In [1]: import numpy as np

In [2]: np.set_printoptions(precision=3, suppress=True, linewidth=140)

In [3]: rnd = lambda a: np.round(a, 3) + 0

In [4]: mat = np.loadtxt("test13.csv", delimiter=",")

In [5]: print(mat)
[[-0.995  0.629 -0.611 -0.422  0.3    0.964 -0.864 -0.898 -0.658 -0.235  1.     0.97   0.06 ]
 [ 0.946 -0.731  0.02  -0.168 -0.363 -0.371  0.207  0.721  0.485 -0.485 -0.837 -0.744 -0.38 ]
 [ 0.999 -0.831  0.363  0.824 -0.578 -0.691  0.611  0.974  0.946 -0.721 -0.999 -0.979 -0.537]
 [ 0.958 -0.867  0.3   -0.941 -0.264 -0.968  0.757  0.523 -0.523  0.405 -0.977 -0.862 -0.11 ]
 [ 0.997 -0.939 -0.217  0.207 -0.675  0.245 -0.129  0.952  0.901 -0.925 -0.885 -0.914 -0.757]
 [ 0.592 -0.992 -0.757 -1.    -0.544 -0.159 -0.585 -0.291 -0.944 -0.696  0.991  0.264 -0.726]
 [ 0.197  0.139 -0.336  0.9   -0.207  0.938 -0.68   0.462  0.837 -0.821  0.762  0.207 -0.397]
 [-0.887 -0.985 -0.862 -1.    -0.291  0.226 -0.804 -0.917 -0.995 -0.38   1.     0.917 -0.585]
 [ 1.     0.188  0.53   1.    -0.74   0.937  0.08   1.     1.    -0.992 -1.    -0.997 -0.77 ]
 [ 0.978  0.883  0.789  1.     0.01  -0.422  0.778  0.95   0.992  0.01  -1.    -0.954  0.291]
 [-0.998  0.658 -0.686 -0.623  0.345  0.978 -0.907 -0.941 -0.778 -0.235  1.     0.985  0.07 ]
 [ 0.999  0.883  0.8    1.    -0.291  0.388  0.68   0.995  1.    -0.762 -1.    -0.989 -0.09 ]
 [-0.735 -0.982 -0.89  -1.    -0.43   0.808 -0.901 -0.786 -0.97  -0.804  1.     0.896 -0.731]
 [-0.188  0.967  0.753  0.997  0.462 -0.572  0.74   0.282  0.818  0.782 -0.995 -0.508  0.686]
 [-0.388  0.843  0.235  0.983  0.197  0.647 -0.09   0.188  0.789 -0.05  -0.454  0.1    0.235]
 [ 0.951  0.954  0.766  1.     0.07   0.291  0.623  0.949  0.997 -0.226 -1.    -0.919  0.3  ]
 [-0.944  0.701 -0.178  0.371  0.291  0.731 -0.47  -0.67  -0.264  0.149  0.937  0.793  0.235]
 [-0.869  0.997  0.686  1.     0.592  0.789  0.226  0.149  0.97   0.523 -0.947  0.207  0.721]
 [ 0.945 -0.159  0.53   0.611 -0.11  -0.881  0.749  0.726  0.544  0.327 -0.995 -0.879  0.1  ]
 [ 0.999 -0.964  0.706 -0.954 -0.446 -0.999  0.972  0.915 -0.291  0.675 -1.    -0.994 -0.1  ]
 [ 0.319 -0.757 -0.168 -0.961 -0.149 -0.611  0.119 -0.168 -0.721  0.1    0.31  -0.1   -0.168]
 [ 0.967  0.47   0.501  0.996 -0.188  0.03   0.446  0.914  0.973 -0.454 -0.996 -0.887 -0.08 ]
 [ 0.969 -0.947 -0.02  -0.973 -0.43  -0.894  0.493  0.592 -0.462 -0.159 -0.856 -0.814 -0.414]]

In [6]: B = np.c_[mat[:, :12] @ np.array([[2, 3, 0, 0, 3, 3, 2, 3, 0, 3, 3, 3],
   ...:     [3, 0, 3, 0, 1, 3, 0, 1, 3, 0, 3, 3],
   ...:     [2, 0, 0, 2, 1, 2, 1, 0, 2, 3, 2, 2],
   ...:     [1, 2, 1, 2, 2, 2, 0, 0, 1, 3, 1, 0],
   ...:     [2, 1, 3, 3, 1, 1, 1, 0, 0, 2, 0, 1],
   ...:     [3, 0, 1, 0, 1, 3, 3, 0, 1, 2, 0, 1],
   ...:     [3, 2, 2, 3, 0, 0, 2, 0, 3, 0, 0, 1],
   ...:     [1, 3, 1, 3, 2, 1, 0, 3, 3, 2, 0, 3],
   ...:     [3, 1, 0, 3, 3, 3, 3, 2, 0, 3, 0, 3],
   ...:     [3, 1, 1, 1, 3, 0, 1, 1, 3, 2, 2, 2],
   ...:     [2, 3, 2, 1, 1, 1, 1, 1, 1, 1, 3, 0],
   ...:     [3, 2, 3, 2, 3, 0, 0, 1, 3, 3, 2, 1]]), np.array([1, 2, -1, -2, 0, -1, -1, 1, -2, 1, 2, -1, -2, 2, 0, 2, -2, -2, 0, 2, -2, 1, 1])]

In [7]: rnd(B)
Out[7]: 
array([[  0.486,  -3.904,   5.378,  -5.721,  -3.112,  -1.844,  -2.346,  -4.631,  -0.874,  -3.886,   1.728,  -6.088,   1.   ],
       [ -4.832,   0.717,  -7.077,   0.044,  -0.57 ,   0.212,   0.983,   3.174,  -4.432,  -0.216,  -4.452,   2.062,   2.   ],
       [ -3.627,   3.481,  -7.554,   4.555,   1.595,   3.04 ,   2.05 ,   4.281,  -2.978,   3.428,  -4.343,   3.911,  -1.   ],
       [ -6.558,  -0.962,  -7.4  ,  -2.099,  -3.678,  -6.2  ,  -1.579,   1.096,  -2.418,  -4.789,  -3.913,   0.346,  -2.   ],
       [ -5.684,   0.821,  -9.133,  -0.511,   0.024,   2.984,   2.472,   3.986,  -6.732,   1.231,  -6.386,   1.976,   0.   ],
       [-10.063,  -0.95 ,  -5.15 ,  -9.783,  -6.395,  -7.867,  -4.301,  -1.418,  -8.582,  -7.924,  -1.605,  -8.835,  -1.   ],
       [  4.054,   4.926,   2.06 ,   2.719,   5.28 ,   8.478,   3.757,   3.938,  -0.151,   6.921,   2.294,   2.849,  -1.   ],
       [-10.06 ,  -5.852,  -2.756, -10.291,  -8.781, -11.855,  -6.222,  -6.85 ,  -8.005, -10.205,  -4.266, -13.788,   1.   ],
       [  2.228,   2.434,  -4.542,   3.094,   3.948,  11.695,   5.769,   5.199,  -0.166,   7.009,  -1.354,   7.92 ,  -2.   ],
       [  7.365,   5.444,   0.911,   8.87 ,   7.238,  10.831,   5.031,   6.707,   6.157,   8.511,   3.273,  12.419,   1.   ],
       [ -0.139,  -4.575,   5.329,  -6.726,  -3.911,  -2.634,  -2.786,  -4.965,  -1.337,  -5.006,   1.485,  -6.618,   2.   ],
       [  6.611,   4.311,  -0.21 ,   7.012,   5.514,  13.114,   6.269,   6.114,   4.409,   8.09 ,   1.744,  11.495,  -1.   ],
       [ -9.755,  -5.777,  -3.132, -11.053,  -8.905,  -9.633,  -4.882,  -6.393,  -8.703,  -9.521,  -4.747, -13.434,  -2.   ],
       [  8.024,   1.817,   3.742,   9.177,   5.885,   6.324,   2.844,   2.164,   7.725,   6.529,   2.403,   8.829,   2.   ],
       [  7.068,   0.96 ,   4.1  ,   5.384,   5.163,   8.04 ,   3.28 ,   1.417,   4.619,   6.667,   1.556,   5.52 ,   0.   ],
       [  8.683,   4.949,   1.575,   8.385,   7.388,  13.13 ,   6.622,   6.503,   5.966,   9.553,   2.957,  12.698,   2.   ],
       [  4.833,  -0.467,   6.87 ,  -0.281,   1.086,   1.616,  -0.228,  -2.79 ,   3.192,   1.273,   3.981,  -2.244,  -2.   ],
       [ 11.209,  -0.05 ,   6.407,   9.173,   6.908,   8.827,   4.845,   0.56 ,   8.52 ,   9.141,   1.375,   7.973,  -2.   ],
       [  1.18 ,   3.751,  -3.153,   5.583,   3.87 ,   3.25 ,   2.129,   4.395,   2.087,   4.382,  -0.06 ,   6.761,   0.   ],
       [ -4.324,   0.728,  -7.631,   0.641,  -1.614,  -4.792,   0.007,   2.877,   0.271,  -2.312,  -3.075,   3.272,   2.   ],
       [ -6.415,  -1.271,  -3.8  ,  -4.805,  -4.839,  -7.575,  -3.027,  -1.436,  -4.016,  -6.239,  -1.681,  -4.858,  -2.   ],
       [  4.212,   4.096,  -1.429,   6.205,   5.434,  10.044,   4.698,   5.722,   2.499,   7.258,   0.639,   9.467,   1.   ],
       [ -9.404,  -1.524,  -8.733,  -4.05 ,  -5.307,  -6.682,  -2.609,   0.983,  -5.268,  -6.538,  -5.461,  -1.547,   1.   ]])

In [8]: np.linalg.matrix_rank(B)
Out[8]: np.int64(13)

In [9]: rnd(np.linalg.norm(B - mat @ np.linalg.lstsq(mat, B)[0], axis=0))
Out[9]: array([0.  , 0.  , 0.  , 0.  , 0.  , 0.  , 0.  , 0.  , 0.  , 0.  , 0.  , 0.  , 4.38])

In [10]: rnd(np.linalg.lstsq(mat, B[:, 0])[0])
Out[10]: array([2., 3., 2., 1., 2., 3., 3., 1., 3., 3., 2., 3., 0.])

In [11]: def softmax(z):
    ...:     e = np.exp(z - z.max(axis=-1, keepdims=True))
    ...:     return e / e.sum(axis=-1, keepdims=True)
    ...: 

In [12]: rnd(softmax(mat[12] + -2))
Out[12]: array([0.04 , 0.032, 0.035, 0.031, 0.055, 0.189, 0.034, 0.038, 0.032, 0.038, 0.229, 0.206, 0.041])

In [13]: print(rnd(softmax(mat[12])))
[0.04  0.032 0.035 0.031 0.055 0.189 0.034 0.038 0.032 0.038 0.229 0.206 0.041]

In [14]: rnd(softmax(10 * mat[12]))
Out[14]: array([0.   , 0.   , 0.   , 0.   , 0.   , 0.098, 0.   , 0.   , 0.   , 0.   , 0.667, 0.236, 0.   ])

In [15]: print(rnd(softmax(mat).sum(axis=1)))
[1. 1. 1. 1. 1. 1. 1. 1. 1. 1. 1. 1. 1. 1. 1. 1. 1. 1. 1. 1. 1. 1. 1.]

In [16]: scores = mat @ mat.T / np.sqrt(13)

In [17]: rnd(softmax(scores)[12] @ mat)
Out[17]: array([-0.475, -0.468, -0.632, -0.678, -0.197,  0.461, -0.655, -0.578, -0.692, -0.454,  0.776,  0.627, -0.413])

In [18]: B = mat / np.sqrt((mat ** 2).mean(axis=1, keepdims=True))

In [19]: print(np.linalg.matrix_rank(mat - mat.mean(axis=1, keepdims=True)))
12

In [20]: rnd(np.linalg.norm(B, axis=1))
Out[20]: 
array([3.606, 3.606, 3.606, 3.606, 3.606, 3.606, 3.606, 3.606, 3.606, 3.606, 3.606, 3.606, 3.606, 3.606, 3.606, 3.606, 3.606, 3.606, 3.606,
       3.606, 3.606, 3.606, 3.606])

In [21]: A = np.load("run14.npy")

In [22]: A
Out[22]: 
array([[-4, -4, -4, -2,  0,  0,  0, -4,  0],
       [-2, -2, -2, -1,  0,  0,  0, -2,  0],
       [ 6,  6,  6,  3,  0,  0,  0,  6,  0],
       [ 6,  6,  6,  3,  0,  0,  0,  6,  0],
       [ 4,  4,  4,  2,  0,  0,  0,  4,  0],
       [ 6,  6,  6,  3,  0,  0,  0,  6,  0],
       [ 0,  0,  0,  0,  0,  0,  0,  0,  0],
       [ 2,  2,  2,  1,  0,  0,  0,  2,  0],
       [ 6,  6,  6,  3,  0,  0,  0,  6,  0],
       [-4, -4, -4, -2,  0,  0,  0, -4,  0],
       [-4, -4, -4, -2,  0,  0,  0, -4,  0]])

In [23]: rnd(np.linalg.norm(A, "nuc"))
Out[23]: np.float64(30.299)

In [24]: print(A[3] @ A[0])
-102

In [25]: rnd(np.linalg.norm(A, axis=1))
Out[25]: array([ 8.246,  4.123, 12.369, 12.369,  8.246, 12.369,  0.   ,  4.123, 12.369,  8.246,  8.246])

In [26]: print(rnd(np.linalg.norm(A) ** 2 / np.linalg.norm(A, 2) ** 2))
1.0

In [27]: Uu, sig, vt = np.linalg.svd(A)

In [28]: rnd(sig)
Out[28]: array([30.299,  0.   ,  0.   ,  0.   ,  0.   ,  0.   ,  0.   ,  0.   ,  0.   ])

In [29]: print(np.argmax(sig[:-1] / (sig[1:] + 1e-6)) + 1)
1

In [30]: B = Uu[:, :1] @ np.diag(sig[:1]) @ vt[:1]

In [31]: rnd(np.linalg.norm(A - B, 2)), rnd(sig[1])
Out[31]: (np.float64(0.0), np.float64(0.0))

In [32]: rnd(B)
Out[32]: 
array([[-4., -4., -4., -2.,  0.,  0.,  0., -4.,  0.],
       [-2., -2., -2., -1.,  0.,  0.,  0., -2.,  0.],
       [ 6.,  6.,  6.,  3.,  0.,  0.,  0.,  6.,  0.],
       [ 6.,  6.,  6.,  3.,  0.,  0.,  0.,  6.,  0.],
       [ 4.,  4.,  4.,  2.,  0.,  0.,  0.,  4.,  0.],
       [ 6.,  6.,  6.,  3.,  0.,  0.,  0.,  6.,  0.],
       [ 0.,  0.,  0.,  0.,  0.,  0.,  0.,  0.,  0.],
       [ 2.,  2.,  2.,  1.,  0.,  0.,  0.,  2.,  0.],
       [ 6.,  6.,  6.,  3.,  0.,  0.,  0.,  6.,  0.],
       [-4., -4., -4., -2.,  0.,  0.,  0., -4.,  0.],
       [-4., -4., -4., -2.,  0.,  0.,  0., -4.,  0.]])

In [33]: rnd(np.abs(A - B).max())
Out[33]: np.float64(0.0)

In [34]: print(rnd(np.linalg.norm(A - B) / np.linalg.norm(A)))
0.0

In [35]: print(np.linalg.matrix_rank(B))
1

In [36]: Uu, sig, vt = np.linalg.svd(B)

In [37]: vecs = vt[:(sig > 1e-8).sum()]

In [38]: rng = np.random.default_rng(73)

In [39]: x = B[9] + -3 * B[5] + rng.integers(2) * np.eye(9)[1]

In [40]: rnd(x)
Out[40]: array([-22., -21., -22., -11.,   0.,   0.,   0., -22.,   0.])

In [41]: rnd(np.diag(vecs.T @ vecs))
Out[41]: array([0.235, 0.235, 0.235, 0.059, 0.   , 0.   , 0.   , 0.235, 0.   ])

In [42]: rnd(np.linalg.norm(x - vecs.T @ vecs @ x))
Out[42]: np.float64(0.874)

In [43]: try:
    ...:     np.linalg.inv(A)
    ...: except np.linalg.LinAlgError as e:
    ...:     print(repr(e))
    ...: 
LinAlgError('Last 2 dimensions of the array must be square')

In [44]: rnd(np.trace(np.linalg.pinv(A) @ A))
Out[44]: np.float64(1.0)

In [45]: np.unique(A.round(6), axis=0).shape
Out[45]: (6, 9)

In [46]: np.allclose(A[:-1].T @ np.linalg.lstsq(A[:-1].T, A[-1])[0], A[-1])
Out[46]: True

In [47]: np.abs(np.diag(np.linalg.qr(A)[1])) > 1e-9
Out[47]: array([ True, False, False, False, False, False, False, False, False])

In [48]: rnd(softmax(10 * A[6]))
Out[48]: array([0.111, 0.111, 0.111, 0.111, 0.111, 0.111, 0.111, 0.111, 0.111])

In [49]: rnd(softmax(A[6] + 3))
Out[49]: array([0.111, 0.111, 0.111, 0.111, 0.111, 0.111, 0.111, 0.111, 0.111])

In [50]: rnd(softmax(A[6]))
Out[50]: array([0.111, 0.111, 0.111, 0.111, 0.111, 0.111, 0.111, 0.111, 0.111])

In [51]: print(rnd(softmax(A).sum(axis=1)))
[1. 1. 1. 1. 1. 1. 1. 1. 1. 1. 1.]

In [52]: scores = A @ A.T / np.sqrt(9)

In [53]: rnd(softmax(scores)[6] @ A)
Out[53]: array([1.455, 1.455, 1.455, 0.727, 0.   , 0.   , 0.   , 1.455, 0.   ])

In [54]: rnd(softmax(scores + np.triu(np.full(scores.shape, -np.inf), 1)))
Out[54]: 
array([[1.   , 0.   , 0.   , 0.   , 0.   , 0.   , 0.   , 0.   , 0.   , 0.   , 0.   ],
       [0.997, 0.003, 0.   , 0.   , 0.   , 0.   , 0.   , 0.   , 0.   , 0.   , 0.   ],
       [0.   , 0.   , 1.   , 0.   , 0.   , 0.   , 0.   , 0.   , 0.   , 0.   , 0.   ],
       [0.   , 0.   , 0.5  , 0.5  , 0.   , 0.   , 0.   , 0.   , 0.   , 0.   , 0.   ],
       [0.   , 0.   , 0.5  , 0.5  , 0.   , 0.   , 0.   , 0.   , 0.   , 0.   , 0.   ],
       [0.   , 0.   , 0.333, 0.333, 0.   , 0.333, 0.   , 0.   , 0.   , 0.   , 0.   ],
       [0.143, 0.143, 0.143, 0.143, 0.143, 0.143, 0.143, 0.   , 0.   , 0.   , 0.   ],
       [0.   , 0.   , 0.333, 0.333, 0.001, 0.333, 0.   , 0.   , 0.   , 0.   , 0.   ],
       [0.   , 0.   , 0.25 , 0.25 , 0.   , 0.25 , 0.   , 0.   , 0.25 , 0.   , 0.   ],
       [0.5  , 0.   , 0.   , 0.   , 0.   , 0.   , 0.   , 0.   , 0.   , 0.5  , 0.   ],
       [0.333, 0.   , 0.   , 0.   , 0.   , 0.   , 0.   , 0.   , 0.   , 0.333, 0.333]])

In [55]: softmax(scores).round(6).argmax(axis=1)
Out[55]: array([0, 0, 2, 2, 2, 2, 0, 2, 2, 0, 0])

In [56]: data = np.loadtxt("x.csv", delimiter=",")

In [57]: data
Out[57]: 
array([[ -2.236,  -1.584,   4.622,  -9.897,   3.361,   0.546],
       [  1.414,  -1.736,  -1.571,   8.193,   1.839,   4.199],
       [ -1.971,  -8.593,  -6.953,  -7.784,   1.308,  -6.318],
       [  0.089,  -1.317,  -0.23 ,   5.897,  -1.36 ,  -8.782],
       [ -2.05 ,  -2.389,  -1.539,   8.   ,  -1.977,  10.798],
       [  0.275,   1.028,   7.936,   5.493,   0.669,   0.087],
       [  0.744,   3.297, -10.523,   3.533,   3.935,   3.312],
       [ -1.402,  -1.824,   1.065,   0.795,  -3.704,  -5.169],
       [  0.388,   1.509,  -6.007,   1.833,   2.252,   9.363],
       [ -1.247,  -4.938,  -5.453,  -5.552,   0.777,  -5.497],
       [  2.856,   4.655,  -3.815,   4.335,  -2.56 , -11.994],
       [ -2.311,  -0.368,   7.572,   0.493,   0.91 ,   5.023],
       [  2.96 ,   1.149,   4.693,   3.755,   1.011,   1.226],
       [  0.664,   2.255,   6.866,   1.573,   0.183,  -3.356],
       [  0.163,   0.039,  11.548,   2.892,   0.612,  -1.908],
       [  0.306,  -0.193,  -1.831,   2.208,   0.667,  -3.162],
       [ -2.28 ,  -3.506,  -2.738,   6.017,  -0.821,   4.92 ],
       [  0.357, -12.543,   5.861,   0.063,  -2.908, -10.911],
       [  1.419, -11.077,  -7.858,  -9.486,   0.62 ,  -9.982],
       [  2.579,   1.502,  -4.538, -13.849,  -1.092,   0.83 ],
       [ -1.309,  -5.003,   3.675, -19.709,  -1.439,   1.718],
       [  2.018,   5.469,   1.519,   1.014,  -3.822,  -9.016],
       [ -2.86 ,  -0.229,   7.151,   5.242,  -2.649,  -3.766],
       [  1.279,   0.754,   1.871, -16.263,   4.088,  -1.886],
       [  0.628,   0.326,  -2.896,  -2.832,  -2.403,   1.056],
       [ -1.034,   3.904,   0.2  ,   1.617,   6.16 , -16.961],
       [ -0.114,  -3.554,   5.964,  -2.562,   0.182,   0.468],
       [  1.072,   3.009,  -8.119,  -1.662,  -1.386,  -0.226],
       [  0.944,   3.038,   4.655,  16.706,   1.626,  16.962],
       [  2.884,  -1.518,   0.626,   2.949,  -1.827,   6.875],
       [  2.79 ,  -0.952,   7.322,  -4.765,  -1.428,  -5.079],
       [  1.339,  -4.023,  -0.405, -11.092,  -1.609,  -4.863],
       [  1.167,   1.537,  -1.91 ,  19.779,   2.48 ,   1.147],
       [ -0.156,  -0.393,  -6.587, -11.726,  -1.775,   6.435],
       [ -4.986,  -0.333,  -4.005,  -6.676,   2.586,  -2.509],
       [  1.115,   1.636,  -2.065,   1.731,  -3.664,   0.162],
       [ -0.699,   6.529,  -1.115,  -8.695,  -0.657,  -2.032],
       [ -3.484,   0.426,  -3.119,   0.642,  -0.756,  -2.5  ],
       [ -3.514,  -6.389,  -3.744,  -1.754,   1.53 ,  -2.742],
       [ -0.356,   2.93 ,   0.348, -16.759,   0.463,  -6.036],
       [ -1.585,  -6.69 ,  -5.525,  -0.907,   1.479,   4.431],
       [  1.026,  -1.569, -11.875,  -3.733,  -3.275,  -1.594],
       [ -2.098,  -3.73 ,  -1.212, -15.123,   0.997,  -1.151]])

In [58]: cov = np.cov(data, rowvar=False)

In [59]: print(rnd(np.corrcoef(data[:, 0], data[:, 4])[0, 1]))
-0.212

In [60]: print(np.median(data, axis=0))
[ 0.275 -0.333 -1.212  0.493  0.183 -1.594]

In [61]: rnd(data.std(axis=0))
Out[61]: array([1.887, 4.021, 5.343, 8.327, 2.267, 6.279])

In [62]: rnd(np.linalg.eigvalsh(cov)[::-1])
Out[62]: array([78.045, 36.405, 27.452, 15.653,  5.625,  2.866])

In [63]: rnd(np.polyfit(data[:, 0], data[:, 4], 1))
Out[63]: array([-0.254, -0.063])

In [64]: cov.shape
Out[64]: (6, 6)

In [65]: np.argwhere(np.triu(np.abs(np.corrcoef(data.T)) > 0.8, 1))
Out[65]: array([], shape=(0, 2), dtype=int64)
